>>> import numpy as np
>>> from numpy import linalg as LA
>>> np.set_printoptions(precision=1, suppress=True, linewidth=140)
>>> E = np.load("m.npy")
>>> print(E)
[[ 1.6 -0.2  0.2 -1.2]
 [ 1.9 -0.7 -1.2 -0.1]
 [ 0.9  0.1  0.   1.3]
 [-1.5  0.4 -0.2  1.3]
 [ 1.   1.  -1.7  0.1]
 [ 0.7 -0.3 -0.9  0.1]
 [ 0.4 -0.4  1.8 -0.5]
 [ 0.2 -0.6  0.4 -0.7]
 [ 0.2  0.5  1.4 -0.8]
 [ 0.2  0.1  0.9 -0.2]
 [ 0.5 -1.6 -0.3 -0.9]
 [-0.2  1.5 -0.9 -0.1]
 [-1.2 -1.5 -0.5  0.4]
 [-0.8 -0.6  0.7 -1. ]
 [-0.2  0.1  0.  -1.8]
 [-2.5  0.2 -0.4 -0.1]
 [ 0.  -0.8 -0.5 -0.6]
 [ 2.   0.3 -0.8 -0.3]
 [ 0.6  0.   0.8 -0.7]
 [-0.6  1.3 -1.2  0.5]
 [ 0.8 -1.8 -1.5 -0.4]
 [ 0.8 -1.2  2.6 -0.1]
 [-0.3  0.8  0.  -0.2]
 [-1.1 -1.   0.3 -1.3]
 [-0.7  0.   0.2  1. ]
 [ 1.2 -4.5 -0.9  0.6]]
>>> z = E[:, 1] > np.median(E[:, 1])
>>> u = E[z].mean(axis=0) - E[~z].mean(axis=0)
>>> print(((E - E.mean(axis=0)) @ u > 0).astype(int))
[0 0 1 1 1 1 0 0 1 1 0 1 0 0 1 1 0 1 1 1 0 0 1 0 1 0]
>>> print(np.round((((E - E.mean(axis=0)) @ u > 0) == z).mean(), 1))
1.0
>>> print(u)
[-0.5  1.7 -0.2  0.4]
>>> gram = E.T @ E
>>> print(np.diag(gram))
[28.9 39.  26.1 15.9]
>>> print(LA.matrix_rank(gram))
4
>>> print(LA.svd(E, compute_uv=False) ** 2)
[44.  28.5 24.2 13.2]
>>> print(np.allclose(gram, gram.T))
True
>>> print(LA.eigvalsh(gram)[::-1])
[44.  28.5 24.2 13.2]
>>> cen = E - E.mean(axis=0)
>>> Uu, sv, VT = LA.svd(cen, full_matrices=False)
>>> print(np.round(np.abs(VT[-1]), 1) + 0)
[0.2 0.  0.4 0.9]
>>> print(sv)
[6.3 5.3 4.9 3.5]
>>> print(np.round(cen.mean(axis=0), 1) + 0)
[0. 0. 0. 0.]
>>> print(np.abs(VT[0]).argmax())
1
>>> print(LA.matrix_rank(cen))
4
>>> print(np.abs(Uu[:, 0]).argmax())
25
>>> print((np.sign(Uu[:, 0]) == np.sign(Uu[0, 0])).astype(int))
[1 1 0 0 0 1 1 1 0 0 1 0 1 0 0 0 1 1 0 0 1 1 0 0 0 1]
>>> print(sv ** 2 / (sv ** 2).sum())
[0.4 0.3 0.2 0.1]
>>> print(np.searchsorted(np.cumsum(sv ** 2) / (sv ** 2).sum(), 0.9) + 1)
4
>>> x = np.array([1, 2, 2, 1])
>>> rhs = E @ x
>>> print(LA.solve(E.T @ E, E.T @ rhs))
[1. 2. 2. 1.]
>>> rng = np.random.default_rng(419)
>>> rhs = rhs + 0.1 * rng.normal(size=26)
>>> print(rhs)
[ 0.3 -2.   2.5  0.2 -0.3 -1.5  2.5 -0.8  3.1  1.9 -4.2  1.  -4.9 -1.6 -1.7 -3.  -3.1  0.6  1.5  0.1 -6.2  3.5  1.3 -3.9  0.7 -8.8]
>>> coef, *_ = LA.lstsq(E, rhs)
>>> print(round(float(LA.norm(rhs - E @ coef)), 1))
0.4
>>> print(coef.round())
[1. 2. 2. 1.]
>>> u = np.array([1, 0, 1, 1, 0]) + 0.5
>>> arr = np.eye(5) - 2 * np.outer(u, u) / (u @ u)
>>> print(arr)
[[ 0.4 -0.2 -0.6 -0.6 -0.2]
 [-0.2  0.9 -0.2 -0.2 -0.1]
 [-0.6 -0.2  0.4 -0.6 -0.2]
 [-0.6 -0.2 -0.6  0.4 -0.2]
 [-0.2 -0.1 -0.2 -0.2  0.9]]
>>> P = np.triu(np.array([[-2, 0, -2, -2, 1],
...     [-2, -1, 1, 2, 1],
...     [-2, -2, 0, 0, -3],
...     [3, -3, 2, -1, 0],
...     [0, -1, -1, 0, 1]]), 1) + np.eye(5)
>>> out = P @ arr @ LA.inv(P)
>>> print(P @ arr - arr @ P)
[[ 2.3  0.8  1.2  1.4 -0.3]
 [-2.1 -0.7 -2.4 -2.3 -1. ]
 [ 0.6  0.2 -0.4 -0.2 -0.8]
 [ 0.   0.  -1.  -0.8 -1. ]
 [ 0.   0.  -0.3 -0.3 -0.3]]
>>> print(round(float(np.trace(out)), 1), np.trace(arr))
3.0 3.0
>>> M = np.load("block9.npy")
>>> print(M)
[[ 0.1 -3.  -2.  -3.   3.   5.  -3.  -5. ]
 [ 3.   3.1  1.  -2.   1.  -5.  -5.   2. ]
 [-2.   1.  -1.9 -3.  -2.   4.  -2.  -4. ]
 [-1.   0.  -2.   2.1  5.  -3.  -3.  -5. ]
 [-1.   2.   5.   0.  -1.9  5.  -3.   0. ]
 [-1.   4.  -5.   1.   1.  -3.9  3.   0. ]
 [ 0.  -3.   1.   2.  -1.   0.   1.1 -4. ]
 [ 0.  -3.  -2.  -3.   3.   5.  -3.  -4.9]]
>>> out = M / LA.norm(M, axis=1, keepdims=True)
>>> gram = out @ out.T
>>> print(LA.norm(out, axis=1))
[1. 1. 1. 1. 1. 1. 1. 1.]
>>> print(np.round(np.degrees(np.arccos(np.clip(gram[3, 6], -1, 1))), 1))
73.8
>>> u, r1 = M[6], M[0]
>>> print(u @ r1)
14.7
>>> pr = (u @ r1) / (u @ u) * u
>>> print(pr)
[ 0.  -1.4  0.5  0.9 -0.5  0.   0.5 -1.8]
>>> print(r1 - pr)
[ 0.1 -1.6 -2.5 -3.9  3.5  5.  -3.5 -3.2]
>>> K = np.load("w.npy")
>>> print(K)
[[3 1 5 8 1 0]
 [0 3 1 5 8 1]
 [1 0 3 1 5 8]
 [8 1 0 3 1 5]
 [5 8 1 0 3 1]
 [1 5 8 1 0 3]]
>>> def softmax(z):
...     e = np.exp(z - z.max(axis=-1, keepdims=True))
...     return e / e.sum(axis=-1, keepdims=True)
... 
>>> print(np.round(softmax(10 * K[2]), 1) + 0)
[0. 0. 0. 0. 0. 1.]
>>> scores = K @ K.T / np.sqrt(6)
>>> print(np.round(softmax(scores), 1) + 0)
[[1. 0. 0. 0. 0. 0.]
 [0. 1. 0. 0. 0. 0.]
 [0. 0. 1. 0. 0. 0.]
 [0. 0. 0. 1. 0. 0.]
 [0. 0. 0. 0. 1. 0.]
 [0. 0. 0. 0. 0. 1.]]
>>> print(softmax(scores).round(6).argmax(axis=1))
[0 1 2 3 4 5]
>>> print(K.ravel(order="F"))
[3 0 1 8 5 1 1 3 0 1 8 5 5 1 3 0 1 8 8 5 1 3 0 1 1 8 5 1 3 0 0 1 8 5 1 3]
>>> blk = K.reshape(6, 2, -1)
>>> print(blk.shape)
(6, 2, 3)
>>> print(np.einsum("ihd,ihd->ih", blk, blk))
[[35 65]
 [10 90]
 [10 90]
 [65 35]
 [90 10]
 [90 10]]
>>> print(np.swapaxes(blk, 1, 2)[4])
[[5 0]
 [8 3]
 [1 1]]
>>> print(blk.sum(axis=1))
[[11  2  5]
 [ 5 11  2]
 [ 2  5 11]
 [11  2  5]
 [ 5 11  2]
 [ 2  5 11]]
>>> print(np.einsum("ihd,jhd->hij", blk, blk).shape)
(2, 6, 6)
